% python3 -q
>>> import numpy as np
>>> np.set_printoptions(suppress=True, linewidth=100)
>>> feats = np.load("test12.npy")
>>> print(feats)
[[ 10.3   -0.57  -7.74  -4.27  -2.9   -3.85]
 [ -2.5    1.72   5.55  -0.6    2.48   1.84]
 [ -2.32   2.84   1.81  -2.57  -0.18  -0.25]
 [ -4.96   1.04   2.31   2.4   -0.14   1.05]
 [-14.68   1.08  11.22   5.89   5.13   5.69]
 [  1.94   3.15   1.8   -3.71  -3.02   0.1 ]
 [  4.98  -2.58  -5.24  -0.8   -0.96  -1.55]
 [  7.68   2.7   -3.81  -5.54  -2.61  -3.04]
 [  9.23  -0.42 -12.41  -5.44  -6.32  -4.55]
 [  6.36  -2.92  -4.71  -0.27   0.    -2.48]
 [  1.86  -1.14  -1.22   1.9   -0.84  -0.83]
 [ -3.78   0.67   5.2    0.31   2.29   1.96]
 [ -8.07   2.97   8.74  -0.52   4.29   2.85]]
>>> W2 = feats[[8, 6]].astype(float)
>>> for _ in range(4):
...     idx = np.linalg.norm(feats[:, None] - W2, axis=-1).argmin(axis=1)
...     W2 = np.array([feats[idx == j].mean(axis=0) for j in range(2)])
... 
>>> print(idx)
[0 1 1 1 1 1 0 0 0 0 1 1 1]
>>> print(np.round(W2[1] - W2[0], 2))
[-11.77   2.3   11.21   3.65   3.81   4.65]
>>> vec = np.array([2, 5, 0, 5, 2, 0])
>>> rhs = feats @ vec
>>> print(np.round(np.linalg.pinv(feats) @ feats, 2) + 0)
[[1. 0. 0. 0. 0. 0.]
 [0. 1. 0. 0. 0. 0.]
 [0. 0. 1. 0. 0. 0.]
 [0. 0. 0. 1. 0. 0.]
 [0. 0. 0. 0. 1. 0.]
 [0. 0. 0. 0. 0. 1.]]
>>> print(rhs.round(2))
[ -9.4    5.56  -3.65   7.    15.75  -4.96  -8.86  -4.06 -23.48  -3.23   5.84   1.92   4.69]
>>> print(np.round(np.linalg.lstsq(feats, rhs)[0], 2) + 0)
[2. 5. 0. 5. 2. 0.]
>>> rng = np.random.default_rng(21)
>>> rhs = rhs + 0.1 * rng.normal(size=13)
>>> print(rhs.round(2))
[ -9.36   5.71  -3.83   7.17  15.75  -5.04  -8.94  -4.17 -23.5   -3.15   5.9    1.98   4.52]
>>> coef, *_ = np.linalg.lstsq(feats, rhs)
>>> print(coef.round())
[ 2.  5. -0.  5.  2.  0.]
>>> print([round(float(np.linalg.norm(np.linalg.solve(feats.T @ feats + lam * np.eye(6), feats.T @ rhs))), 2) for lam in (0, 1, 10, 100)])
[7.69, 5.25, 2.34, 0.92]
>>> hat = feats @ np.linalg.solve(feats.T @ feats, feats.T)
>>> print(np.round(np.linalg.eigvalsh(hat), 2) + 0)
[0. 0. 0. 0. 0. 0. 0. 1. 1. 1. 1. 1. 1.]
>>> print(round(np.trace(hat), 2))
6.0
>>> print(np.round(hat @ feats[:, 5], 2))
[-3.85  1.84 -0.25  1.05  5.69  0.1  -1.55 -3.04 -4.55 -2.48 -0.83  1.96  2.85]
>>> vec = np.array([2, 0, 1, 1, 2, 2])
>>> rhs = feats @ vec
>>> coef, lr = np.zeros(6), 1 / np.linalg.norm(feats, 2) ** 2
>>> for i in range(40):
...     coef -= lr * feats.T @ (feats @ coef - rhs)
...     if i % 10 == 0: print(i, round(np.linalg.norm(feats @ coef - rhs), 2))
... 
0 18.08
10 13.66
20 10.56
30 8.25
>>> print(coef.round(2))
[ 0.8  -0.66  1.08  0.51  1.22  0.24]
>>> print(np.round(np.linalg.cond(feats), 2))
48.89
>>> Xc = (feats - feats.mean(axis=0)) / feats.std(axis=0)
>>> print(np.round(Xc.std(axis=0), 2))
[1. 1. 1. 1. 1. 1.]
>>> print(np.argwhere(np.abs(Xc) > 2))
[[4 0]
 [4 3]
 [4 5]]
>>> coef = np.linalg.lstsq(np.delete(Xc, 1, axis=1), Xc[:, 1])[0]
>>> print(round(1 - np.var(Xc[:, 1] - np.delete(Xc, 1, axis=1) @ coef), 2))
0.96
>>> print(coef.round(2))
[-1.1   1.9  -0.76 -0.76 -1.23]
>>> mat = np.loadtxt("run13.csv", delimiter=",")
>>> print(mat.round(2))
[[ 0.82 -0.32 -0.04 -0.25  0.4 ]
 [-0.32  0.42 -0.06 -0.45  0.71]
 [-0.04 -0.06  0.99 -0.05  0.08]
 [-0.25 -0.45 -0.05  0.65  0.56]
 [ 0.4   0.71  0.08  0.56  0.13]]
>>> print(np.round(np.linalg.norm(mat, axis=0), 2))
[1. 1. 1. 1. 1.]
>>> print(np.round(mat.T @ mat, 2) + 0)
[[1. 0. 0. 0. 0.]
 [0. 1. 0. 0. 0.]
 [0. 0. 1. 0. 0.]
 [0. 0. 0. 1. 0.]
 [0. 0. 0. 0. 1.]]
>>> idx = rng.permutation(5)
>>> print(idx)
[0 1 2 4 3]
>>> A2 = mat[idx][:, idx]
>>> print(np.allclose(A2, mat))
False
>>> print(np.round(np.diag(A2), 2))
[0.82 0.42 0.99 0.13 0.65]
>>> print(round(np.linalg.det(A2), 2), round(np.linalg.det(mat[idx]), 2))
-1.0 1.0
>>> cov = mat.T @ mat
>>> print((mat @ mat.T).shape)
(5, 5)
>>> print(cov.round(2) + 0)
[[1. 0. 0. 0. 0.]
 [0. 1. 0. 0. 0.]
 [0. 0. 1. 0. 0.]
 [0. 0. 0. 1. 0.]
 [0. 0. 0. 0. 1.]]
>>> print(np.trace(cov), (mat ** 2).sum())
5.0 5.0
>>> print(np.linalg.matrix_rank(cov))
5
>>> print(np.round(np.linalg.eigvalsh(cov)[::-1], 2))
[1. 1. 1. 1. 1.]
>>> print(np.round(np.diag(cov), 2))
[1. 1. 1. 1. 1.]
>>> vec = np.array([-2, 1, 0, -1, 0])
>>> rhs = mat @ vec
>>> print(rhs.round(2))
[-1.71  1.52  0.06 -0.6  -0.64]
>>> print(np.round(np.linalg.solve(mat.T, mat[3]), 2) + 0)
[0. 0. 0. 1. 0.]
>>> print(np.round(np.linalg.solve(mat, 2 * rhs), 2) + 0)
[-4.  2.  0. -2.  0.]
>>> print(np.round(np.linalg.solve(mat, rhs), 2) + 0)
[-2.  1.  0. -1.  0.]
>>> print(np.round(np.linalg.solve(mat, rhs + mat[:, 1]), 2) + 0)
[-2.  2.  0. -1.  0.]
>>> print([round(float(np.linalg.det(mat[:i, :i])), 2) + 0 for i in range(1, 6)])
[0.82, 0.23, 0.23, -0.13, -1.0]
>>> print(np.all(np.linalg.eigvalsh(mat) > 0))
False
>>> print(round(np.linalg.eigvalsh(mat).min(), 2))
-1.0
>>> A2 = np.array([[3, 1, -5, -2, -5, -5, 2, 1],
...     [-2, 5, -4, 1, 2, 3, 4, 3],
...     [-5, -1, 2, 4, 4, 5, 2, 3],
...     [-1, 0, -2, -2, -5, -2, -4, 0],
...     [-1, -1, -5, 3, 3, 5, 2, -2],
...     [0, 1, -3, -2, 4, -5, 5, -5],
...     [3, 5, -3, -4, 0, 3, 5, -2],
...     [-2, -4, 1, 0, 3, -2, -1, 2]])
>>> E = np.triu(A2, 1)
>>> print(E)
[[ 0  1 -5 -2 -5 -5  2  1]
 [ 0  0 -4  1  2  3  4  3]
 [ 0  0  0  4  4  5  2  3]
 [ 0  0  0  0 -5 -2 -4  0]
 [ 0  0  0  0  0  5  2 -2]
 [ 0  0  0  0  0  0  5 -5]
 [ 0  0  0  0  0  0  0 -2]
 [ 0  0  0  0  0  0  0  0]]
>>> print(np.abs(np.diag(np.linalg.qr(E)[1])) > 1e-9)
[False False False False False False False False]
>>> print(np.round(E @ np.linalg.pinv(E) @ E, 2) + 0)
[[ 0.  1. -5. -2. -5. -5.  2.  1.]
 [ 0.  0. -4.  1.  2.  3.  4.  3.]
 [ 0.  0.  0.  4.  4.  5.  2.  3.]
 [ 0.  0.  0.  0. -5. -2. -4.  0.]
 [ 0.  0.  0.  0.  0.  5.  2. -2.]
 [ 0.  0.  0.  0.  0.  0.  5. -5.]
 [ 0.  0.  0.  0.  0.  0.  0. -2.]
 [ 0.  0.  0.  0.  0.  0.  0.  0.]]
>>> print(np.allclose(E[:-1].T @ np.linalg.lstsq(E[:-1].T, E[-1])[0], E[-1]))
True
>>> print(round(np.trace(np.linalg.pinv(E) @ E), 2))
7.0
